% ipython --no-banner

In [1]: import numpy as np

In [2]: np.set_printoptions(precision=2, suppress=True, linewidth=160, legacy="1.25")

In [3]: F = np.load("sample12.npy")

In [4]: print(F)
[[ 0.49 -0.1   0.49]
 [-0.1   0.02 -0.1 ]
 [ 0.49 -0.1   0.49]]

In [5]: # column 2 repeats column 0

In [6]: w, evecs = np.linalg.eigvalsh(F)
---------------------------------------------------------------------------
ValueError                                Traceback (most recent call last)
Cell In[6], line 1
----> 1 w, evecs = np.linalg.eigvalsh(F)

ValueError: too many values to unpack (expected 2)

In [7]: w, evecs = np.linalg.eigh(F)

In [8]: print(np.abs(evecs[:, -1]).round(6).argmax())
0

In [9]: print(np.round(np.linalg.svd(F, compute_uv=False), 2) + 0)
[1. 0. 0.]

In [10]: Uu, sv, Vh = np.linalg.svd(F)

In [11]: evecs = Vh[:(sv > 1e-8).sum()]

In [12]: rng = np.random.default_rng(565388)

In [13]: x0 = F[2] + 2 * F[0] + rng.integers(2) * np.eye(3)[1]

In [14]: print(x0)
[1.47 0.71 1.47]

In [15]: print(np.linalg.matrix_rank(np.vstack([F, x0])))
2

In [16]: print(evecs.T @ evecs)
[[ 0.49 -0.1   0.49]
 [-0.1   0.02 -0.1 ]
 [ 0.49 -0.1   0.49]]

In [17]: print(np.allclose(evecs.T @ evecs @ x0, x0))
False

In [18]: print(round(float(np.linalg.norm(x0 - evecs.T @ evecs @ x0)), 2))
0.99

In [19]: print(np.diag(evecs.T @ evecs))
[0.49 0.02 0.49]
